In [1]: import numpy as np

In [2]: np.set_printoptions(precision=1, suppress=True, linewidth=160, floatmode="fixed")

In [3]: def tidy(a):
   ...:     return np.round(a, 1) + 0
   ...: 

In [4]: X = np.load("data.npy")

In [5]: X
Out[5]: 
array([[0, 1, 0, 0, 0, 0],
       [1, 0, 0, 0, 0, 1],
       [0, 0, 0, 0, 1, 0],
       [0, 0, 0, 0, 0, 1],
       [0, 0, 1, 0, 0, 1],
       [0, 1, 0, 1, 1, 0]])

In [6]: X.sum(axis=0)
Out[6]: array([1, 2, 1, 1, 2, 3])

In [7]: np.argwhere(np.triu(X))
Out[7]: 
array([[0, 1],
       [1, 5],
       [2, 4],
       [3, 5],
       [4, 5]])

In [8]: X @ X
Out[8]: 
array([[1, 0, 0, 0, 0, 1],
       [0, 2, 0, 1, 1, 0],
       [0, 0, 1, 0, 0, 1],
       [0, 1, 0, 1, 1, 0],
       [0, 1, 0, 1, 2, 0],
       [1, 0, 1, 0, 0, 3]])

In [9]: Lm = np.diag(X.sum(axis=1)) - X

In [10]: np.linalg.matrix_rank(Lm)
Out[10]: np.int64(5)

In [11]: J = np.loadtxt("dump.csv", delimiter=",")

In [12]: J
Out[12]: 
array([[ 0.0,  0.0, -2.0,  1.0,  3.0, -1.0],
       [-1.0,  1.0,  1.0, -3.0,  1.0,  1.0],
       [ 3.0,  3.0,  1.0,  1.0,  7.0,  2.0],
       [ 0.0,  0.0,  0.0,  0.0,  0.0,  0.0],
       [ 2.0,  1.0, -1.0,  2.0,  3.0,  1.0],
       [-1.0,  1.0,  1.0, -3.0,  1.0,  1.0],
       [ 2.0,  0.0,  1.0, -1.0,  6.0, -4.0],
       [ 0.0,  0.0, -2.0,  1.0,  3.0, -1.0],
       [ 0.0,  0.0,  0.0,  0.0,  0.0,  0.0],
       [ 4.0,  3.0,  1.0,  0.0,  4.0,  0.0],
       [ 2.0,  1.0, -1.0,  2.0,  3.0,  1.0],
       [-2.0,  1.0,  1.0, -2.0,  4.0,  3.0],
       [-1.0,  1.0,  1.0, -3.0,  1.0,  1.0],
       [ 1.0,  1.0, -1.0,  3.0,  6.0,  3.0],
       [-1.0,  1.0,  1.0, -3.0,  1.0,  1.0],
       [ 1.0,  3.0,  3.0, -5.0,  2.0,  0.0],
       [ 0.0,  0.0,  0.0,  0.0,  0.0,  0.0],
       [ 1.0, -1.0,  0.0,  3.0,  8.0,  1.0],
       [ 0.0,  3.0,  1.0, -3.0,  8.0,  1.0],
       [-1.0,  1.0,  1.0, -3.0,  1.0,  1.0],
       [ 0.0,  0.0,  0.0,  0.0,  0.0,  0.0],
       [ 2.0,  1.0, -1.0,  2.0,  3.0,  1.0]])

In [13]: cen = (J - J.mean(axis=0)) / J.std(axis=0)

In [14]: np.argwhere(np.abs(cen) > 2)
Out[14]: 
array([[ 6,  5],
       [ 9,  0],
       [15,  2]])

In [15]: tidy(cen.std(axis=0))
Out[15]: array([1.0, 1.0, 1.0, 1.0, 1.0, 1.0])

In [16]: c = np.linalg.lstsq(np.delete(cen, 1, axis=1), cen[:, 1])[0]

In [17]: tidy(c)
Out[17]: array([ 1.2, -0.6, -1.6,  0.2,  0.6])

In [18]: np.abs(c).argmax()
Out[18]: np.int64(2)

In [19]: K = np.loadtxt("run3.csv", delimiter=",")

In [20]: K
Out[20]: 
array([[-4.8, -0.5,  4.6,  3.4],
       [-4.8, -4.1,  4.4,  4.3],
       [ 8.2, -7.3, -0.8,  0.4],
       [ 7.8, -5.5, -1.3,  2.1],
       [-3.0, -2.1,  3.8,  4.7],
       [-5.9, -2.6,  5.3,  7.0],
       [-4.0, -3.8,  6.7,  5.4],
       [10.0, -8.1,  1.0,  2.1],
       [-5.4, -3.7,  6.2,  4.3],
       [ 9.6, -7.2, -2.2,  2.1],
       [ 9.3, -5.6, -0.5,  1.3],
       [-4.9, -2.8,  4.8,  4.0],
       [ 9.0, -7.5, -0.8,  2.2],
       [10.1, -8.3, -0.3,  1.7],
       [ 8.3, -6.7,  0.1,  0.4],
       [ 8.6, -6.2,  0.5,  3.3],
       [-5.0, -2.3,  5.2,  5.2],
       [-5.2, -2.5,  5.3,  3.5],
       [-3.4, -3.3,  5.7,  4.3],
       [-3.6, -3.0,  7.0,  7.5]])

In [21]: dist = np.linalg.norm(K[:, None] - K[None], axis=-1)

In [22]: dist[9].round(6).argsort(kind="stable")[:4]
Out[22]: array([ 9, 12, 13, 10])

In [23]: np.flatnonzero(dist[9] < dist.mean() / 2)
Out[23]: array([ 2,  3,  7,  9, 10, 12, 13, 14, 15])

In [24]: dist.mean(axis=1).argmax()
Out[24]: np.int64(9)

In [25]: tidy(dist[:5, :5])
Out[25]: 
array([[ 0.0,  3.7, 15.9, 14.8,  2.9],
       [ 3.7,  0.0, 14.9, 14.1,  2.8],
       [15.9, 14.9,  0.0,  2.6, 13.9],
       [14.8, 14.1,  2.6,  0.0, 12.7],
       [ 2.9,  2.8, 13.9, 12.7,  0.0]])

In [26]: dist.shape
Out[26]: (20, 20)

In [27]: tidy(dist[9])
Out[27]: array([17.3, 16.3,  2.6,  2.6, 15.1, 18.5, 16.9,  3.3, 17.7,  0.0,  2.5, 16.8,  1.6,  2.3,  3.2,  3.3, 17.4, 17.3, 15.9, 17.5])

In [28]: tidy(np.linalg.norm(K - K.mean(axis=0), axis=1))
Out[28]: array([7.8, 6.6, 8.6, 7.6, 5.5, 8.9, 7.1, 9.4, 7.9, 9.9, 8.7, 7.0, 8.8, 9.9, 8.1, 7.6, 7.6, 7.5, 6.0, 8.0])
